$ python -q
>>> import numpy as np
>>> import numpy.linalg as la
>>> np.set_printoptions(precision=2, suppress=True, linewidth=120, legacy="1.25")
>>> arr = np.loadtxt("a.csv", delimiter=",")
>>> arr
array([[-1.,  1.,  1.],
       [ 1., -1.,  1.],
       [ 1.,  1., -1.]])
>>> x0 = np.array([0, -2, 2])
>>> y = arr @ x0
>>> y
array([ 0.,  4., -4.])
>>> la.solve(arr, y + arr[:, 1])
array([-0., -1.,  2.])
>>> la.solve(arr, arr[:, 0])
array([1., 0., 0.])
>>> O = arr.astype(float).copy()
>>> for j in range(3):
...     O[:, j] -= O[:, :j] @ (O[:, :j].T @ O[:, j])
...     O[:, j] /= la.norm(O[:, j])
... 
>>> print(np.round(O.T @ O, 2) + 0)
[[1. 0. 0.]
 [0. 1. 0.]
 [0. 0. 1.]]
>>> print(O.round(2) + 0)
[[-0.58  0.41  0.71]
 [ 0.58 -0.41  0.71]
 [ 0.58  0.82  0.  ]]
>>> ev, vecs = la.eigh(arr)
>>> la.eigvalsh(arr + 5 * np.eye(3))
array([3., 3., 6.])
>>> (ev > 1e-8).sum(), (ev < -1e-8).sum()
(1, 2)
>>> ev, vecs = la.eigh(arr)
>>> x0 = np.array([4, 0, 1])
>>> la.eigvalsh(arr[1:, 1:])
array([-2.,  0.])
>>> x0 @ arr @ x0
-9.0
>>> other = la.inv(arr)
>>> other
array([[-0. ,  0.5,  0.5],
       [ 0.5,  0. ,  0.5],
       [ 0.5,  0.5,  0. ]])
>>> round(la.det(arr) * la.det(other), 2)
1.0
>>> la.det(arr) * other
array([[-0.,  2.,  2.],
       [ 2.,  0.,  2.],
       [ 2.,  2.,  0.]])
>>> np.allclose(other, arr.T)
False
>>> (np.abs(other) > 1e-9).astype(int)
array([[0, 1, 1],
       [1, 0, 1],
       [1, 1, 0]])
>>> m1 = np.load("arr.npy")
>>> m1
array([[-1.,  1.,  1.],
       [ 1., -1.,  1.],
       [ 1.,  1., -1.]])
>>> ev, vecs = la.eig(m1)
>>> print(np.round(m1 @ vecs[:, 0] - ev[0] * vecs[:, 0], 2) + 0)
[0. 0. 0.]
>>> ev
array([ 1., -2., -2.])
>>> np.sort(la.eigvals(m1 @ m1))
array([1., 4., 4.])
>>> np.sort(la.eigvals(la.inv(m1)))
array([-0.5, -0.5,  1. ])
>>> np.round(np.prod(ev), 2)
4.0
>>> np.sort(la.eigvals(m1.T))
array([-2., -2.,  1.])
>>> other = np.array([[1, 1, 2], [1, 3, 3], [1, -2, 3]])
>>> la.matrix_rank(np.vstack([m1, other.T]))
3
>>> np.einsum("ij,ij->i", m1, m1)
array([3., 3., 3.])
>>> np.einsum("ik,kj->ij", m1, other)
array([[ 1.,  0.,  4.],
       [ 1., -4.,  2.],
       [ 1.,  6.,  2.]])
>>> ev, vecs = la.eigh(m1)
>>> x0 = np.array([0, 0, 0])
>>> vecs * np.abs(ev) @ vecs.T
array([[ 1.67, -0.33, -0.33],
       [-0.33,  1.67, -0.33],
       [-0.33, -0.33,  1.67]])
>>> x0 @ m1 @ x0
0.0
>>> np.round(np.poly(m1), 2) + 0
array([ 1.,  3.,  0., -4.])
>>> np.kron(np.eye(2, dtype=int), m1)
array([[-1.,  1.,  1., -0.,  0.,  0.],
       [ 1., -1.,  1.,  0., -0.,  0.],
       [ 1.,  1., -1.,  0.,  0., -0.],
       [-0.,  0.,  0., -1.,  1.,  1.],
       [ 0., -0.,  0.,  1., -1.,  1.],
       [ 0.,  0., -0.,  1.,  1., -1.]])
>>> la.eigvals(m1)
array([ 1., -2., -2.])
>>> round(float(la.det(m1.T)), 2)
4.0
>>> np.all(la.eigvalsh(m1) > 0)
False
>>> np.round(la.eigvalsh(m1).min(), 2)
-2.0
>>> [round(float(la.det(m1[:i, :i])), 2) + 0 for i in range(1, 4)]
[-1.0, 0.0, 4.0]
>>> E = np.load("w.npy")
>>> E
array([[1.  , 0.  , 0.  ],
       [0.  , 1.  , 0.  ],
       [0.  , 0.33, 0.67]])
>>> np.round(la.matrix_power(E, 100), 2) + 0
array([[1., 0., 0.],
       [0., 1., 0.],
       [0., 1., 0.]])
>>> print(la.matrix_power(E, 2))
[[1.   0.   0.  ]
 [0.   1.   0.  ]
 [0.   0.55 0.45]]
>>> E @ np.ones(3)
array([1., 1., 1.])
>>> print(np.sort(np.abs(la.eigvals(E)))[::-1])
[1.   1.   0.67]
>>> p = np.eye(3)[2]
>>> for _ in range(5):
...     p = p @ E
...     print(p.round(2))
... 
[0.   0.33 0.67]
[0.   0.55 0.45]
[0.  0.7 0.3]
[0.  0.8 0.2]
[0.   0.86 0.14]
>>> other = la.inv(E)
>>> other
array([[ 1.  ,  0.  ,  0.  ],
       [ 0.  ,  1.  ,  0.  ],
       [ 0.  , -0.49,  1.49]])
>>> print(la.inv(other))
[[1.   0.   0.  ]
 [0.   1.   0.  ]
 [0.   0.33 0.67]]
>>> print(np.allclose(other, E.T))
False
>>> round(float(la.cond(E)), 2)
1.76
>>> np.round(la.det(E) * la.det(other), 2)
1.0
>>> T = np.stack([other, 4 * other, other[::-1]])
>>> la.norm(T, axis=(1, 2))
array([2.11, 8.46, 2.11])
>>> (T @ other.T).shape
(3, 3, 3)
>>> np.einsum("bij,cij->bc", T, T)
array([[ 4.47, 17.88,  1.  ],
       [17.88, 71.52,  4.  ],
       [ 1.  ,  4.  ,  4.47]])
>>> O, R = la.qr(E)
>>> np.round(O.T @ O, 2) + 0
array([[1., 0., 0.],
       [0., 1., 0.],
       [0., 0., 1.]])
>>> np.trace(O @ O.T)
3.0
>>> R
array([[ 1.  ,  0.  ,  0.  ],
       [ 0.  , -1.05, -0.21],
       [ 0.  ,  0.  ,  0.64]])
>>> rng = np.random.default_rng(26632)
>>> A = np.triu(rng.random((3, 3)) < 0.8, 1).astype(int)
>>> A = A + A.T
>>> A
array([[0, 1, 1],
       [1, 0, 1],
       [1, 1, 0]])
>>> np.round(np.poly(A), 2) + 0
array([ 1.,  0., -3., -2.])
>>> round(la.eigvals(A).sum().real, 2)
-0.0
>>> np.einsum("ii->", A)
0
>>> np.einsum("ij,ji->", A, A)
6
>>> (A @ A)[0]
array([2, 1, 1])
>>> np.fft.fft(A[0])
array([ 2.+0.j, -1.+0.j, -1.+0.j])
>>> A @ np.ones(3)
array([2., 2., 2.])
>>> np.sort(np.abs(np.fft.fft(A[0]))), np.sort(la.svd(A, compute_uv=False))
(array([1., 1., 2.]), array([1., 1., 2.]))
>>> ev, vecs = la.eig(A)
>>> np.sort(la.eigvals(la.inv(A)))
array([-1. , -1. ,  0.5])
>>> w1 = np.array([[2, 3, 2], [1, 3, 1], [3, 2, 1]])
>>> coef = np.array([-2, 3, 3])
>>> H = np.maximum(A @ w1 + coef, 0)
>>> (H > 0).mean(axis=0)
array([1., 1., 1.])
>>> (H > 0).astype(int)
array([[1, 1, 1],
       [1, 1, 1],
       [1, 1, 1]])
>>> H
array([[2, 8, 5],
       [3, 8, 6],
       [1, 9, 6]])
>>> basis = np.array([[2, 2, 0], [2, 2, 0], [0, 1, 0]])
>>> (H @ basis).round(6).argmax(axis=1)
array([1, 1, 1])
>>> H @ basis
array([[20, 25,  0],
       [22, 28,  0],
       [20, 26,  0]])
>>> round(float(la.eigvalsh(A).min()), 2)
-1.0
>>> [round(float(la.det(A[:i, :i])), 2) + 0 for i in range(1, 4)]
[0.0, -1.0, 2.0]
>>> X = np.load("block18.npy")
>>> X
array([[-19.04,  22.3 ,  40.38,  40.6 ],
       [-19.84,  20.97,  38.82,  39.4 ],
       [-20.16,  19.77,  42.58,  39.35],
       [-21.11,  22.19,  40.22,  40.73],
       [-19.74,  21.47,  40.25,  39.04],
       [-21.83,  20.18,  39.69,  38.84],
       [-19.64,  20.04,  40.95,  40.36],
       [-18.69,  20.42,  40.81,  38.42],
       [-21.43,  19.57,  39.82,  41.86],
       [-19.95,  22.34,  38.5 ,  38.37],
       [-19.29,  20.83,  40.18,  40.89],
       [-19.75,  19.58,  39.76,  40.17],
       [-20.25,  20.28,  40.55,  42.64],
       [-21.42,  18.27,  40.9 ,  40.74]])
>>> G = np.cov(X, rowvar=False)
>>> np.median(X, axis=0)
array([-19.89,  20.35,  40.23,  40.27])
>>> np.corrcoef(X.T)
array([[ 1.  ,  0.37,  0.07, -0.25],
       [ 0.37,  1.  , -0.41, -0.26],
       [ 0.07, -0.41,  1.  ,  0.16],
       [-0.25, -0.26,  0.16,  1.  ]])
>>> round(float(np.corrcoef(X[:, 2], X[:, 3])[0, 1]), 2)
0.16
>>> G.shape
(4, 4)
>>> idx = X[:, 1] > np.median(X[:, 1])
>>> u = X[idx].mean(axis=0) - X[~idx].mean(axis=0)
>>> u
array([ 0.97,  1.83, -0.73, -0.93])
>>> idx.astype(int)
array([1, 1, 0, 1, 1, 0, 0, 1, 0, 1, 1, 0, 0, 0])
>>> cen = X - X.mean(axis=0)
>>> left, sv, Vh = la.svd(cen, full_matrices=False)
>>> (np.sign(left[:, 0]) == np.sign(left[0, 0])).astype(int)
array([1, 1, 0, 1, 1, 1, 0, 1, 0, 1, 0, 0, 0, 0])
>>> np.abs(Vh[-1])
array([0.61, 0.53, 0.59, 0.08])
>>> round(float((sv ** 2).sum() ** 2 / (sv ** 4).sum()), 2)
3.1
>>> np.round(cen.mean(axis=0), 2) + 0
array([0., 0., 0., 0.])
>>> np.abs(Vh[0]).argmax()
1
>>> np.searchsorted(np.cumsum(sv ** 2) / (sv ** 2).sum(), 0.9) + 1
3
>>> mat = np.load("x.npy")
>>> mat
array([[-2,  0,  0,  0,  0],
       [ 0,  5,  0,  0,  0],
       [ 0,  0, -3,  0,  0],
       [ 0,  0,  0, -4,  0],
       [ 0,  0,  0,  0,  0]])
>>> la.matrix_rank(mat, rtol=0.1)
4
>>> np.argsort(-la.norm(mat, axis=0).round(6), kind="stable")[:3]
array([1, 3, 2])
>>> left, sv, Vh = la.svd(mat)
>>> np.argmax(sv[:-1] / (sv[1:] + 1e-6)) + 1
4
>>> other = left[:, :4] @ np.diag(sv[:4]) @ Vh[:4]
>>> round(float(la.norm(mat - other) / la.norm(mat)), 2)
0.0
>>> other
array([[-2.,  0.,  0.,  0.,  0.],
       [ 0.,  5.,  0.,  0.,  0.],
       [ 0.,  0., -3.,  0.,  0.],
       [ 0.,  0.,  0., -4.,  0.],
       [ 0.,  0.,  0.,  0.,  0.]])
>>> la.matrix_rank(mat, rtol=0.05)
4
>>> np.round(la.norm(mat - other, 2), 2), sv[4]
(0.0, 0.0)
>>> G = mat.T @ mat
>>> np.trace(G), (mat ** 2).sum()
(54, 54)
>>> print(la.eigvalsh(G)[::-1])
[25. 16.  9.  4.  0.]
>>> la.svd(mat, compute_uv=False) ** 2
array([25., 16.,  9.,  4.,  0.])
>>> G
array([[ 4,  0,  0,  0,  0],
       [ 0, 25,  0,  0,  0],
       [ 0,  0,  9,  0,  0],
       [ 0,  0,  0, 16,  0],
       [ 0,  0,  0,  0,  0]])
>>> other = np.array([[1, 3], [3, 2]])
>>> basis = np.array([[3, 0, 1], [2, -2, 0], [2, -1, 0]])
>>> J = np.kron(other, basis)
>>> print(J)
[[ 3  0  1  9  0  3]
 [ 2 -2  0  6 -6  0]
 [ 2 -1  0  6 -3  0]
 [ 9  0  3  6  0  2]
 [ 6 -6  0  4 -4  0]
 [ 6 -3  0  4 -2  0]]
>>> u = np.array([0, 2])
>>> print(np.convolve(J[5], u))
[ 0 12 -6  0  8 -4  0]
>>> np.correlate(J[5], J[2], "full")
array([  0, -18,  45, -18, -18,  45, -18,  -4,  10,  -4,   0])
>>> left, sv, Vh = la.svd(J, full_matrices=False)
>>> print(np.sqrt((sv ** 2).sum()), np.round(la.norm(J), 2))
23.0 23.0
>>> np.abs(Vh[0])
array([0.59, 0.24, 0.09, 0.7 , 0.28, 0.11])
>>> print(np.allclose(left * sv @ Vh, J))
True
>>> sv / sv[0]
array([1.  , 0.39, 0.34, 0.13, 0.06, 0.02])
>>> left.shape, sv.shape, Vh.shape
((6, 6), (6,), (6, 6))
>>> np.round(Vh @ Vh.T, 2) + 0
array([[1., 0., 0., 0., 0., 0.],
       [0., 1., 0., 0., 0., 0.],
       [0., 0., 1., 0., 0., 0.],
       [0., 0., 0., 1., 0., 0.],
       [0., 0., 0., 0., 1., 0.],
       [0., 0., 0., 0., 0., 1.]])
